% ipython --no-banner

In [1]: import numpy as np

In [2]: from numpy import linalg as LA

In [3]: np.set_printoptions(precision=4, suppress=True, linewidth=140, floatmode="fixed")

In [4]: rnd = lambda a: np.round(a, 4) + 0

In [5]: arr = np.loadtxt("mat.csv", delimiter=",")

In [6]: print(arr)
[[-1.8014  1.0834 -1.0378 -3.0508  0.9073  2.2801]
 [-1.8296  1.2991 -1.1667 -2.1158 -0.7042  0.4291]
 [-2.1678  5.9300 -5.6104 -4.9627  0.8337 -0.7817]
 [-0.4704  4.7590 -4.8340 -2.6682  0.8297 -1.1030]
 [-0.1929  0.9223 -0.0336 -0.5754 -1.4165  4.8517]
 [-2.0084  5.7983 -5.3484 -2.9989  0.9828 -0.5724]
 [ 0.1957  7.4729 -6.3182 -1.2712  1.2074  0.1993]
 [-2.9100  0.9297 -0.4601 -2.4855 -0.5094  4.2975]
 [-0.6411 -1.1827 -0.2324 -3.3666 -0.9221  1.4661]
 [ 0.5068  6.6301 -3.5775 -2.9022  2.0425  0.0248]
 [-2.1905 -0.5771 -0.9706 -1.4250 -1.1054  1.1940]
 [-1.7058  6.4839 -5.4257 -5.1154  3.2324 -0.8561]]

In [7]: cen = (arr - arr.mean(axis=0)) / arr.std(axis=0)

In [8]: print(np.argwhere(np.abs(cen) > 2))
[[ 4  5]
 [11  4]]

In [9]: coef = LA.lstsq(np.delete(cen, 0, axis=1), cen[:, 0])[0]

In [10]: print(rnd(coef))
[ 1.2143  1.1918  0.5965  0.1317 -0.4875]

In [11]: print(rnd(1 - np.var(cen[:, 0] - np.delete(cen, 0, axis=1) @ coef)))
0.4338

In [12]: print(np.abs(coef).argmax())
0

In [13]: out = np.array([[0, 4, 0], [3, 0, 4], [0, 0, 4], [1, 5, 5], [5, 3, 0], [2, 2, 4]])

In [14]: print(LA.matrix_rank(np.vstack([arr, out.T])))
6

In [15]: print(rnd(np.einsum("ij->j", arr)))
[-15.2154  39.5489 -35.0154 -32.9377   5.3782  11.4294]

In [16]: print(LA.norm(arr, axis=1).argmax())
11

In [17]: print(rnd(LA.norm(arr[3] - arr[7])))
8.4106

In [18]: print(rnd(LA.norm(arr, axis=0)))
[ 5.6979 15.4785 13.0097 10.5169  4.9076  7.3413]

In [19]: print(rnd(arr[3] @ arr[7]))
9.4864

In [20]: print(rnd(LA.norm(arr, axis=1)))
[ 4.5635  3.3990  9.8628  7.4338  5.1735  8.7491  9.9456  5.8694  4.0246  8.3432  3.2790 10.5706]

In [21]: print(arr.ravel(order="F"))
[-1.8014 -1.8296 -2.1678 -0.4704 -0.1929 -2.0084  0.1957 -2.9100 -0.6411  0.5068 -2.1905 -1.7058  1.0834  1.2991  5.9300  4.7590  0.9223
  5.7983  7.4729  0.9297 -1.1827  6.6301 -0.5771  6.4839 -1.0378 -1.1667 -5.6104 -4.8340 -0.0336 -5.3484 -6.3182 -0.4601 -0.2324 -3.5775
 -0.9706 -5.4257 -3.0508 -2.1158 -4.9627 -2.6682 -0.5754 -2.9989 -1.2712 -2.4855 -3.3666 -2.9022 -1.4250 -5.1154  0.9073 -0.7042  0.8337
  0.8297 -1.4165  0.9828  1.2074 -0.5094 -0.9221  2.0425 -1.1054  3.2324  2.2801  0.4291 -0.7817 -1.1030  4.8517 -0.5724  0.1993  4.2975
  1.4661  0.0248  1.1940 -0.8561]

In [22]: T = arr.reshape(12, 2, -1)

In [23]: print(np.swapaxes(T, 1, 2)[2])
[[-2.1678 -4.9627]
 [ 5.9300  0.8337]
 [-5.6104 -0.7817]]

In [24]: def softmax(z):
    ...:     e = np.exp(z - z.max(axis=-1, keepdims=True))
    ...:     return e / e.sum(axis=-1, keepdims=True)
    ...: 

In [25]: print(rnd(softmax(10 * arr[6])))
[0.0000 1.0000 0.0000 0.0000 0.0000 0.0000]

In [26]: print(rnd(softmax(arr[6] + 2)))
[0.0007 0.9966 0.0000 0.0002 0.0019 0.0007]

In [27]: scores = arr @ arr.T / np.sqrt(6)

In [28]: print(rnd(softmax(scores)[6] @ arr))
[ 0.0453  7.3922 -6.2494 -1.5673  1.3490  0.1180]

In [29]: A = np.loadtxt("arr.csv", delimiter=",")

In [30]: print(rnd(A))
[[-1.3018  0.3325  0.8489 -0.2249 -0.8616  2.1063  0.3072 -0.4593  0.9692]
 [ 0.0772  2.1717 -0.6729  1.6394  0.8388 -0.1694 -0.1072 -0.5127  0.3617]
 [-0.4614  2.2021 -0.2912  1.4668  0.4438  0.7042  0.0243 -0.6763  0.7422]
 [ 0.3564 -2.2278  0.3746 -1.5239 -0.5321 -0.5333  0.0026  0.6522 -0.6741]
 [-1.1036  1.5150  0.3694  0.7243 -0.2872  1.7606  0.2104 -0.6932  1.0576]
 [-0.0171  2.2050 -0.6140  1.6300  0.7796 -0.0170 -0.0853 -0.5482  0.4337]
 [-0.8897 -1.3274  1.0218 -1.3073 -1.1476  1.4710  0.2731  0.0692  0.3650]
 [-0.4416  2.2082 -0.3073  1.4786  0.4609  0.6719  0.0192 -0.6720  0.7296]
 [ 0.8669  1.3697 -1.0173  1.3304  1.1456 -1.4349 -0.2692 -0.0862 -0.3410]
 [-0.2246  2.2374 -0.4728  1.5788  0.6349  0.3192 -0.0354 -0.6164  0.5843]
 [-0.9616 -1.1819  1.0326 -1.2254 -1.1495  1.5849  0.2849  0.0125  0.4429]
 [-1.2543  0.9873  0.6285  0.2782 -0.5904  2.0159  0.2690 -0.6068  1.0614]
 [-1.1729  1.3250  0.4736  0.5582 -0.4077  1.8770  0.2352 -0.6664  1.0694]
 [ 0.6931  1.6449 -0.9695  1.4717  1.1135 -1.1584 -0.2375 -0.2044 -0.1675]
 [ 1.2474 -1.0254 -0.6126 -0.3089  0.5715 -2.0039 -0.2657  0.6142 -1.0639]
 [-1.3025  0.4365  0.8198 -0.1480 -0.8247  2.1053  0.3032 -0.4851  0.9896]
 [ 0.4626  1.9111 -0.8781  1.5857  1.0355 -0.7897 -0.1915 -0.3368  0.0438]
 [ 0.9837  1.1332 -1.0347  1.1972  1.1486 -1.6197 -0.2883  0.0059 -0.4675]
 [-0.2096  2.2370 -0.4835  1.5839  0.6460  0.2949 -0.0391 -0.6119  0.5738]
 [-0.7958  1.9915  0.0110  1.1894  0.1161  1.2513  0.1152 -0.7213  0.9345]
 [ 0.8661 -1.9150 -0.0836 -1.1072 -0.0356 -1.3670 -0.1357  0.7229 -0.9689]]

In [31]: print(np.allclose(A[:-1].T @ LA.lstsq(A[:-1].T, A[-1])[0], A[-1]))
True

In [32]: print(np.abs(np.diag(LA.qr(A)[1])) > 1e-9)
[ True  True False False False False False False False]

In [33]: print(rnd(np.trace(LA.pinv(A) @ A)))
2.0

In [34]: r = LA.matrix_rank(A)

In [35]: print(r)
2

In [36]: N = LA.svd(A)[2][r:].T

In [37]: print(LA.matrix_rank(A.T @ A), LA.matrix_rank(A @ A.T))
2 2

In [38]: print(np.allclose(A @ N, 0))
True

In [39]: print([int(LA.matrix_rank(A[:i])) for i in range(1, len(A) + 1)])
[1, 2, 2, 2, 2, 2, 2, 2, 2, 2, 2, 2, 2, 2, 2, 2, 2, 2, 2, 2, 2]

In [40]: print([int(LA.matrix_rank(A[:, :j + 1])) for j in range(9)])
[1, 2, 2, 2, 2, 2, 2, 2, 2]

In [41]: d = LA.norm(A[:, None] - A[None], axis=-1)

In [42]: print(np.flatnonzero(d[8] < d.mean() / 2))
[ 8 13 16 17]

In [43]: print(d[8].round(6).argsort(kind="stable")[:4])
[ 8 17 13 16]

In [44]: print(np.unravel_index(d.round(6).argmax(), d.shape))
(np.int64(11), np.int64(14))
